$ python -q
>>> import numpy as np
>>> np.set_printoptions(precision=3, suppress=True, linewidth=160)
>>> def tidy(a):
...     return np.round(a, 3) + 0
... 
>>> B = np.array([[-0.4], [0.1], [0.8], [0.3]])
>>> basis = np.array([[-0.6, -0.1, 0.7]])
>>> data = B @ basis
>>> print(tidy(data))
[[ 0.24  0.04 -0.28]
 [-0.06 -0.01  0.07]
 [-0.48 -0.08  0.56]
 [-0.18 -0.03  0.21]]
>>> B = np.array([[3, 4], [-1, -3], [2, 9]])
>>> print(tidy(np.einsum("ik,kj->ij", data, B)))
[[ 0.12 -1.68]
 [-0.03  0.42]
 [-0.24  3.36]
 [-0.09  1.26]]
>>> print(tidy(data @ B))
[[ 0.12 -1.68]
 [-0.03  0.42]
 [-0.24  3.36]
 [-0.09  1.26]]
>>> print(tidy(B.T @ data.T))
[[ 0.12 -0.03 -0.24 -0.09]
 [-1.68  0.42  3.36  1.26]]
>>> print(tidy(np.einsum("ij->j", data)))
[-0.48 -0.08  0.56]
>>> print(tidy(np.einsum("ij,ij->i", data, data)))
[0.138 0.009 0.55  0.077]
>>> Uu, sig, Vt = np.linalg.svd(data)
>>> print(tidy(sig))
[0.88 0.   0.  ]
>>> print(np.argmax(sig[:-1] / (sig[1:] + 1e-6)) + 1)
1
>>> B = Uu[:, :1] @ np.diag(sig[:1]) @ Vt[:1]
>>> print(np.linalg.matrix_rank(data, rtol=0.05))
1
>>> print(np.linalg.matrix_rank(B))
1
>>> B = data / np.sqrt((data ** 2).mean(axis=1, keepdims=True))
>>> print(tidy(data - data.mean(axis=1, keepdims=True)))
[[ 0.24  0.04 -0.28]
 [-0.06 -0.01  0.07]
 [-0.48 -0.08  0.56]
 [-0.18 -0.03  0.21]]
>>> print(np.linalg.matrix_rank(data - data.mean(axis=1, keepdims=True)))
1
>>> print(tidy(np.linalg.norm(B, axis=1)))
[1.732 1.732 1.732 1.732]
>>> print(tidy(B[0]))
[ 1.121  0.187 -1.307]
>>> print(np.linalg.matrix_rank(B) == np.linalg.matrix_rank(data))
True
>>> r = np.linalg.matrix_rank(data)
>>> print(r)
1
>>> N = np.linalg.svd(data)[2][r:].T
>>> print([int(np.linalg.matrix_rank(np.delete(data, i, axis=0))) for i in range(4)])
[1, 1, 1, 1]
>>> print([int(np.linalg.matrix_rank(data[:, :j + 1])) for j in range(3)])
[1, 1, 1]
>>> print([int(np.linalg.matrix_rank(data[:i])) for i in range(1, len(data) + 1)])
[1, 1, 1, 1]
>>> print(np.linalg.matrix_rank(data.T @ data), np.linalg.matrix_rank(data @ data.T))
1 1
>>> print(tidy(data @ N))
[[0. 0.]
 [0. 0.]
 [0. 0.]
 [0. 0.]]
>>> print(N.shape)
(3, 2)
>>> basis = np.array([[1.5, -1.8, 1.3, -1.4]])
>>> rng = np.random.default_rng(57755)
>>> feats = np.array([[2],
...     [0],
...     [2],
...     [2],
...     [1],
...     [0],
...     [0],
...     [1],
...     [0],
...     [1],
...     [0],
...     [2],
...     [1],
...     [2],
...     [1],
...     [2],
...     [2],
...     [2],
...     [1],
...     [1],
...     [2],
...     [0],
...     [1],
...     [2],
...     [0],
...     [2],
...     [0],
...     [0],
...     [0]]) @ basis + 0.02 * rng.normal(size=(29, 4))
>>> print(tidy(feats))
[[ 2.998 -3.595  2.633 -2.812]
 [-0.011 -0.007  0.059 -0.003]
 [ 3.001 -3.643  2.603 -2.798]
 [ 3.002 -3.622  2.625 -2.776]
 [ 1.49  -1.814  1.336 -1.4  ]
 [-0.015 -0.021 -0.007 -0.01 ]
 [-0.029  0.042  0.018  0.01 ]
 [ 1.474 -1.802  1.29  -1.392]
 [-0.029  0.014 -0.007  0.049]
 [ 1.512 -1.754  1.27  -1.415]
 [-0.008  0.026 -0.014  0.017]
 [ 3.005 -3.585  2.615 -2.819]
 [ 1.537 -1.806  1.324 -1.386]
 [ 3.009 -3.565  2.595 -2.822]
 [ 1.468 -1.779  1.312 -1.423]
 [ 2.98  -3.623  2.588 -2.741]
 [ 3.001 -3.598  2.592 -2.822]
 [ 2.999 -3.586  2.61  -2.832]
 [ 1.492 -1.812  1.305 -1.395]
 [ 1.531 -1.819  1.287 -1.382]
 [ 2.976 -3.628  2.593 -2.764]
 [-0.061  0.004 -0.015 -0.021]
 [ 1.476 -1.838  1.268 -1.392]
 [ 2.977 -3.61   2.567 -2.818]
 [-0.006  0.     0.    -0.004]
 [ 3.028 -3.601  2.622 -2.832]
 [ 0.016 -0.023 -0.001 -0.015]
 [ 0.007 -0.007  0.004  0.016]
 [ 0.003  0.018 -0.017 -0.056]]
>>> def softmax(z):
...     e = np.exp(z - z.max(axis=-1, keepdims=True))
...     return e / e.sum(axis=-1, keepdims=True)
... 
>>> print(tidy(softmax(feats[14])))
[0.513 0.02  0.439 0.028]
>>> print(tidy(softmax(feats).sum(axis=1)))
[1. 1. 1. 1. 1. 1. 1. 1. 1. 1. 1. 1. 1. 1. 1. 1. 1. 1. 1. 1. 1. 1. 1. 1. 1. 1. 1. 1. 1.]
>>> print(tidy(softmax(feats[14] + -2)))
[0.513 0.02  0.439 0.028]
>>> S = feats @ feats.T / np.sqrt(4)
>>> print(softmax(S).round(6).argmax(axis=1))
[25  0 25 25 25 23  6 25  8 25  8 25 25 25 25 25 25 25 25 25 25 21 25 25 21 25  2 15 13]
>>> f = np.array([-3, 0, 0])
>>> print(tidy(np.correlate(feats[8], feats[4], "full")))
[ 0.041 -0.059  0.082 -0.148  0.1   -0.099  0.073]
>>> print(tidy(np.polyval(f, feats[8])))
[-0.003 -0.001  0.    -0.007]
>>> print(tidy(np.convolve(feats[8], f)))
[ 0.088 -0.043  0.021 -0.147  0.     0.   ]
>>> B = np.c_[feats[:, :3] @ np.array([[2, 1, 1], [1, 2, 1], [1, 2, 1]]), np.array([0, 6, 1, 7, 8, -2, 6, -1, 6, 2, 4, -5, 8, -1, -8, 4, -2, 5, -9, -8, -1, 0, -3, -2, -6, 1, -1, -1, -8])]
>>> print(tidy(B))
[[ 5.035  1.075  2.037  0.   ]
 [ 0.029  0.092  0.04   6.   ]
 [ 4.962  0.922  1.961  1.   ]
 [ 5.009  1.01   2.006  7.   ]
 [ 2.503  0.535  1.012  8.   ]
 [-0.059 -0.072 -0.043 -2.   ]
 [ 0.001  0.091  0.031  6.   ]
 [ 2.436  0.45   0.962 -1.   ]
 [-0.051 -0.015 -0.022  6.   ]
 [ 2.54   0.543  1.028  2.   ]
 [-0.004  0.016  0.004  4.   ]
 [ 5.04   1.064  2.035 -5.   ]
 [ 2.593  0.574  1.056  8.   ]
 [ 5.048  1.069  2.039 -1.   ]
 [ 2.468  0.533  1.    -8.   ]
 [ 4.925  0.91   1.945  4.   ]
 [ 4.997  0.989  1.995 -2.   ]
 [ 5.021  1.047  2.023  5.   ]
 [ 2.477  0.477  0.985 -9.   ]
 [ 2.53   0.467  0.999 -8.   ]
 [ 4.918  0.906  1.941 -1.   ]
 [-0.133 -0.083 -0.072  0.   ]
 [ 2.381  0.335  0.905 -3.   ]
 [ 4.912  0.893  1.935 -2.   ]
 [-0.012 -0.006 -0.006 -6.   ]
 [ 5.077  1.07   2.049  1.   ]
 [ 0.007 -0.033 -0.009 -1.   ]
 [ 0.011  0.001  0.004 -1.   ]
 [ 0.006  0.004  0.004 -8.   ]]
>>> print(tidy(np.linalg.norm(B - feats @ np.linalg.lstsq(feats, B)[0], axis=0)))
[ 0.     0.     0.    21.615]
>>> print(tidy(np.linalg.lstsq(feats, B[:, 0])[0]))
[2. 1. 1. 0.]
>>> print(np.linalg.matrix_rank(B))
3
>>> Q, Rm = np.linalg.qr(feats)
>>> print(tidy(Q @ Rm))
[[ 2.998 -3.595  2.633 -2.812]
 [-0.011 -0.007  0.059 -0.003]
 [ 3.001 -3.643  2.603 -2.798]
 [ 3.002 -3.622  2.625 -2.776]
 [ 1.49  -1.814  1.336 -1.4  ]
 [-0.015 -0.021 -0.007 -0.01 ]
 [-0.029  0.042  0.018  0.01 ]
 [ 1.474 -1.802  1.29  -1.392]
 [-0.029  0.014 -0.007  0.049]
 [ 1.512 -1.754  1.27  -1.415]
 [-0.008  0.026 -0.014  0.017]
 [ 3.005 -3.585  2.615 -2.819]
 [ 1.537 -1.806  1.324 -1.386]
 [ 3.009 -3.565  2.595 -2.822]
 [ 1.468 -1.779  1.312 -1.423]
 [ 2.98  -3.623  2.588 -2.741]
 [ 3.001 -3.598  2.592 -2.822]
 [ 2.999 -3.586  2.61  -2.832]
 [ 1.492 -1.812  1.305 -1.395]
 [ 1.531 -1.819  1.287 -1.382]
 [ 2.976 -3.628  2.593 -2.764]
 [-0.061  0.004 -0.015 -0.021]
 [ 1.476 -1.838  1.268 -1.392]
 [ 2.977 -3.61   2.567 -2.818]
 [-0.006  0.     0.    -0.004]
 [ 3.028 -3.601  2.622 -2.832]
 [ 0.016 -0.023 -0.001 -0.015]
 [ 0.007 -0.007  0.004  0.016]
 [ 0.003  0.018 -0.017 -0.056]]
>>> print(np.allclose(Rm.T @ Rm, feats.T @ feats))
True
>>> print(tidy(np.abs(np.diag(Rm))))
[10.808  0.18   0.122  0.149]
>>> Xs = (feats - feats.mean(axis=0)) / feats.std(axis=0)
>>> print(tidy(Xs.std(axis=0)))
[1. 1. 1. 1.]
>>> print(np.argwhere(np.abs(Xs) > 2))
[]
>>> coef = np.linalg.lstsq(np.delete(Xs, 0, axis=1), Xs[:, 0])[0]
>>> print(np.abs(coef).argmax())
0
>>> print(tidy(1 - np.var(Xs[:, 0] - np.delete(Xs, 0, axis=1) @ coef)))
1.0
>>> K = np.load("m.npy")
>>> print(K)
[[  3  -1   2   4  -2   5]
 [  1   2   0   6   1   4]
 [  6   4  -4   2   3   9]
 [ 10   8  -8  -1   5  12]
 [ 15   8  -5  -6   1  17]
 [ 11   7 -10  -5   5  17]
 [  9   2 -14  -3   5  22]
 [ 14   7 -14  -6   7  23]
 [ 18   7  -9  -6   9  18]
 [ 23   9  -5  -3  11  21]
 [ 23  14  -6  -4   9  16]
 [ 26  12  -5  -7  11  20]
 [ 25   8  -4  -3   6  21]
 [ 24  11  -8   2   7  21]
 [ 20   9  -6   2   8  19]
 [ 24  10  -2   0  13  20]
 [ 21  13  -5   1  16  24]
 [ 23  10 -10   2  12  27]
 [ 21   5 -10  -1  16  28]
 [ 17   0 -11  -2  16  31]
 [ 15   5  -8  -3  16  32]
 [ 16   4  -8   1  15  29]
 [ 15   8  -4   2  17  30]
 [ 11   3  -8  -2  14  29]
 [ 14   6  -3  -5  17  26]
 [ 14   9  -5  -8  17  24]
 [ 13   8  -5 -12  19  19]
 [ 17   8  -6 -13  23  21]
 [ 21   8 -11 -18  26  17]
 [ 26  11  -6 -22  27  18]]
>>> proj = K @ np.linalg.solve(K.T @ K, K.T)
>>> print(tidy(np.linalg.eigvalsh(proj)))
[0. 0. 0. 0. 0. 0. 0. 0. 0. 0. 0. 0. 0. 0. 0. 0. 0. 0. 0. 0. 0. 0. 0. 0. 1. 1. 1. 1. 1. 1.]
